% ipython --no-banner

In [1]: import numpy as np

In [2]: np.set_printoptions(precision=2, suppress=True, linewidth=100)

In [3]: def tidy(a):
   ...:     return np.round(a, 2) + 0
   ...: 

In [4]: A = np.load("case11.npy")

In [5]: A
Out[5]: 
array([[ 1, -1],
       [ 1,  0]])

In [6]: f = np.array([2, -9])

In [7]: M2 = A + np.outer(f, np.eye(2)[1])

In [8]: M2
Out[8]: 
array([[ 1.,  1.],
       [ 1., -9.]])

In [9]: tidy(np.linalg.det(M2) / np.linalg.det(A)), tidy(1 + np.linalg.solve(A, f)[1])
Out[9]: (np.float64(-10.0), np.float64(-10.0))

In [10]: P = np.triu(np.array([[-1, -4], [0, 1]]), 1) + np.eye(2)

In [11]: M2 = P @ A @ np.linalg.inv(P)

In [12]: P @ A - A @ P
Out[12]: 
array([[-4.,  4.],
       [ 0.,  4.]])

In [13]: np.trace(M2), np.trace(A)
Out[13]: (np.float64(1.0), np.int64(1))

In [14]: np.linalg.matrix_rank(M2)
Out[14]: np.int64(2)

In [15]: M2 = A / np.sqrt((A ** 2).mean(axis=1, keepdims=True))

In [16]: tidy(np.linalg.norm(M2, axis=1))
Out[16]: array([1.41, 1.41])

In [17]: arr = np.array([[2, 0, 3, 3, 1, 2, 1], [2, 3, 3, 0, 0, 0, 1], [0, 2, 3, 2, 1, 0, 0]])

In [18]: arr[-1] = arr[0] + 5 * arr[1]

In [19]: arr
Out[19]: 
array([[ 2,  0,  3,  3,  1,  2,  1],
       [ 2,  3,  3,  0,  0,  0,  1],
       [12, 15, 18,  3,  1,  2,  6]])

In [20]: f = np.array([0, 2])

In [21]: np.cross(arr[2, :3], arr[1, :3])
Out[21]: array([-9,  0,  6])

In [22]: np.array([np.convolve(row, f, "same") for row in arr])
Out[22]: 
array([[ 0,  4,  0,  6,  6,  2,  4],
       [ 0,  4,  6,  6,  0,  0,  0],
       [ 0, 24, 30, 36,  6,  2,  4]])

In [23]: np.convolve(arr[2], f)
Out[23]: array([ 0, 24, 30, 36,  6,  2,  4, 12])

In [24]: np.polyval(f, arr[2])
Out[24]: array([2, 2, 2, 2, 2, 2, 2])

In [25]: tidy(np.linalg.norm(arr, 2) / np.linalg.norm(arr))
Out[25]: np.float64(0.99)

In [26]: np.linalg.matrix_rank(arr, rtol=0.1)
Out[26]: np.int64(2)

In [27]: np.argsort(-np.linalg.norm(arr, axis=0).round(6), kind="stable")[:3]
Out[27]: array([2, 1, 0])

In [28]: def softmax(z):
    ...:     e = np.exp(z - z.max(axis=-1, keepdims=True))
    ...:     return e / e.sum(axis=-1, keepdims=True)
    ...: 

In [29]: tidy(softmax(arr).sum(axis=1))
Out[29]: array([1., 1., 1.])

In [30]: tidy(softmax(arr[1] + 2))
Out[30]: array([0.14, 0.38, 0.38, 0.02, 0.02, 0.02, 0.05])

In [31]: tidy(softmax(10 * arr[1]))
Out[31]: array([0. , 0.5, 0.5, 0. , 0. , 0. , 0. ])

In [32]: scores = arr @ arr.T / np.sqrt(7)

In [33]: tidy(softmax(scores))
Out[33]: 
array([[0., 0., 1.],
       [0., 0., 1.],
       [0., 0., 1.]])

In [34]: J = np.load("block17.npy")

In [35]: J
Out[35]: 
array([[ 33.66, -29.41,   7.8 ],
       [  0.72, -12.18,   2.06],
       [  0.41, -13.45,   3.83],
       [ -5.7 , -34.14,  20.49],
       [  1.22, -14.32,   3.88],
       [ 33.88, -29.16,   8.08],
       [ -5.53, -33.9 ,  19.04],
       [ -5.91, -36.  ,  21.59],
       [ -5.09, -34.52,  20.39],
       [ -0.23, -14.58,   4.65],
       [  0.6 , -14.42,   4.88],
       [ 35.38, -30.77,   9.48],
       [ 33.15, -28.66,   8.92],
       [ -0.51, -13.03,   3.76],
       [ -5.7 , -33.17,  21.08],
       [ -0.2 , -14.26,   3.79],
       [ 34.48, -29.31,   7.59],
       [ -0.2 , -15.7 ,   4.01],
       [  1.02, -15.15,   4.67],
       [  1.55, -13.9 ,   3.06],
       [ 32.69, -31.35,   5.8 ],
       [ -6.67, -34.43,  18.21],
       [ -0.41, -13.52,   2.46],
       [  2.06, -15.94,   5.36],
       [ -7.34, -32.9 ,  19.88],
       [ 36.27, -31.31,   7.24],
       [ -5.89, -32.61,  19.63],
       [  0.14, -13.71,   4.26]])

In [36]: x0 = np.array([-3, -5, -9])

In [37]: rhs = J @ x0

In [38]: beta, lr = np.zeros(3), 1 / np.linalg.norm(J, 2) ** 2

In [39]: for i in range(60):
    ...:     beta -= lr * J.T @ (J @ beta - rhs)
    ...:     if i % 10 == 0: print(i, round(np.linalg.norm(J @ beta - rhs), 2))
    ...: 
0 136.67
10 117.11
20 110.5
30 104.29
40 98.42
50 92.89

In [40]: tidy(beta)
Out[40]: array([-1.5 , -1.67, -2.4 ])

In [41]: data = np.array([[1, 2, 1],
    ...:     [1, 3, 2],
    ...:     [1, 0, 0],
    ...:     [3, 2, 1],
    ...:     [2, 1, 3],
    ...:     [3, 2, 3],
    ...:     [1, 0, 0]])

In [42]: data
Out[42]: 
array([[1, 2, 1],
       [1, 3, 2],
       [1, 0, 0],
       [3, 2, 1],
       [2, 1, 3],
       [3, 2, 3],
       [1, 0, 0]])

In [43]: x0 = np.array([1, -2, -3])

In [44]: h1 = np.maximum(data @ x0, 0)

In [45]: tidy(np.tanh(data @ x0))
Out[45]: array([-1.  , -1.  ,  0.76, -1.  , -1.  , -1.  ,  0.76])

In [46]: np.maximum(data @ x0, 0) - np.maximum(-data @ x0, 0)
Out[46]: array([ -6, -11,   1,  -4,  -9, -10,   1])

In [47]: np.maximum(data @ (3 * x0), 0)
Out[47]: array([0, 0, 3, 0, 0, 0, 3])
